$ python -q
>>> import numpy as np
>>> import numpy.linalg as la
>>> np.set_printoptions(suppress=True, linewidth=200)
>>> F = np.load("run12.npy")
>>> F
array([[ 0.5,  0.5,  0.1, -0.6, -0.3,  0.9, -0.8,  1.5, -1.4, -0.4,  0.1],
       [-0.1,  0.9, -1.6,  2.1,  1.1,  1.4,  1. ,  2. ,  4.3,  1.2, -2.2],
       [-1.2, -1. , -1.2, -0.6,  0.3, -0.4, -1.1,  0.1, -1.3,  1.4,  2.2],
       [ 1. ,  1.6,  0.5,  0.3,  0.2, -0.2,  2.2,  0.1,  0.7, -1.2, -0.8],
       [-0.3,  1.7,  0.2,  0. ,  2.2,  0.5, -1.1, -0.7, -0.1, -0.4, -0.8],
       [-0.8,  0.6,  0.2, -0.5,  1. ,  0.8, -1. , -0.4, -1. ,  1.2, -0.4],
       [-0.6, -1.4,  0.3,  0.5, -0.9, -0.2,  0.6,  0.8,  0.9, -0.2, -0.4],
       [-1.1,  1.5, -0.2, -0.8, -0.5,  0.4,  0.8,  0.2, -1.6,  0.4, -2. ],
       [-0.2, -0.1, -0.7, -0.4,  0.7, -0.3, -0.6, -0.4, -0.7,  0.5,  1. ],
       [ 2.1,  1.1,  1.1,  0.4,  0.1, -0.5, -1. ,  1.3,  0.8,  0.1, -0.4],
       [-0.4,  1.9,  0.9,  0.5,  0.4, -2.3,  1. , -0.6,  1. ,  0.4,  1.2],
       [-2.1,  0.4, -1.1, -1.9, -0.7, -0.9,  0.2,  1.7, -3.7,  0.7, -0.6],
       [ 1.2,  1.7,  0. ,  0.7,  0.1,  1.1, -1. , -0.4,  1.4,  0.6,  0.1],
       [-0.3, -1.8, -2. ,  0.9,  0.4,  0.6,  0. , -0.9,  1.8, -0.5,  1.1],
       [-0.3,  0.2, -1.6, -0.1,  0.4, -1.2,  1.1,  0.4, -0.2,  0.3, -0.6],
       [-0.5, -0.1,  0.2,  0.3, -0.7, -0.9, -0.1,  1.1,  0.5,  1.5, -0.2],
       [-0.3,  2. , -0.1,  0.1,  0.3,  1.9,  0. ,  0.8,  0.2,  0.2,  0. ],
       [-0.7,  0.3, -0.3,  0. , -1.5,  0.4, -0.2, -0.4,  0. ,  0.2,  0.2],
       [-0.4, -1.1,  0.8, -0.5,  0.8,  0.4,  0.2,  0.1, -1. , -0.6,  0.9],
       [ 2.1, -0.7, -0.9,  1.9, -0.9,  0.1, -0.6,  0.3,  3.7, -0.2, -1.1],
       [ 2.6, -1.5,  1. ,  1. , -1.2,  0.4, -0.1,  0.1,  2. , -1. , -0.7],
       [-0.3, -1.6, -0.1,  0.8, -0.9, -1.8,  0.6, -0.6,  1.7,  1.3,  1. ],
       [-1. , -2. , -0.4,  0.6,  0. , -1.2, -1.6,  0.4,  1.2, -1.1, -0.6],
       [-0.2, -0.2,  0.4, -1. , -0.5,  0.8, -0.4, -0.9, -2. ,  0. , -0.3],
       [ 0. ,  0. , -0.5, -1.7,  0.1, -0.4,  0.9, -0.8, -3.3,  1. , -0.1],
       [ 1. , -1.5,  0. ,  0.1,  0.1, -0.8, -1.1,  0.1,  0.1, -1.1, -0.7],
       [-1.9,  1. , -0.2, -0.1, -0.8,  0. ,  1.2, -0.3, -0.2,  0.7,  0.6],
       [-0.1, -0.6, -0.9,  0.8,  0. , -0.7, -1.8, -0.5,  1.5,  0.1,  1.5],
       [-0.5,  0.2, -1.2,  0.5, -1.9,  1.4,  0.2,  0.5,  0.9, -0.4,  0.4],
       [-0.2, -1.1, -2. ,  1.4,  1.2, -0.3, -0.4,  0.5,  2.8,  1.1, -0.6],
       [ 0.1, -0.7,  1.3, -1.4,  0.8,  0. , -0.3, -2.2, -2.9, -1.1,  0.8],
       [-1.2,  0.6, -1. ,  1.6, -0.2,  0. ,  0.2,  0. ,  3.1,  0.2, -1. ],
       [-0.5,  0.1, -1.3,  1. , -0.2,  0.3, -0.3,  1.7,  2. ,  0.1, -0.6],
       [ 0.6, -0.7, -2.1, -0.1,  0.7,  1.3, -1.3,  0. , -0.2, -1.2, -1.3],
       [ 0.3, -0.1,  0.9, -0.8,  1.1,  0. , -0.7, -1.1, -1.6,  1.4, -0.1],
       [ 0.1,  1.7,  0.9, -1. ,  1.4, -1.7, -0.6, -2. , -2. ,  0.7,  2.2],
       [-0.4, -1.1,  0.4,  0. ,  0.1,  0.1, -1.5, -1.2,  0.2,  1.9, -1.4],
       [-1.2,  0. , -0.3, -0.2, -0.3, -0.4,  0.2, -0.9, -0.5,  0. ,  0. ],
       [-0.4, -0.2, -0.8, -0.5, -0.8, -0.3,  0.7,  1.8, -0.8,  1. ,  0.3],
       [ 0. , -0.3,  1.1,  1.3, -1.3,  0.4, -2. , -0.6,  2.7, -1.5, -1. ]])
>>> cen = (F - F.mean(axis=0)) / F.std(axis=0)
>>> np.argwhere(np.abs(cen) > 2)
array([[ 1,  3],
       [ 1,  7],
       [ 1,  8],
       [ 1, 10],
       [ 2, 10],
       [ 3,  6],
       [ 4,  4],
       [ 9,  0],
       [10,  5],
       [11,  0],
       [11,  3],
       [11,  8],
       [16,  5],
       [19,  0],
       [20,  0],
       [28,  4],
       [30,  7],
       [35,  7],
       [35, 10]])
>>> coef = la.lstsq(np.delete(cen, 5, axis=1), cen[:, 5])[0]
>>> coef.round(1) + 0
array([ 0.1,  0.3, -0.3,  1.2, -0.1, -0.2,  0. , -1.3, -0.2, -0.3])
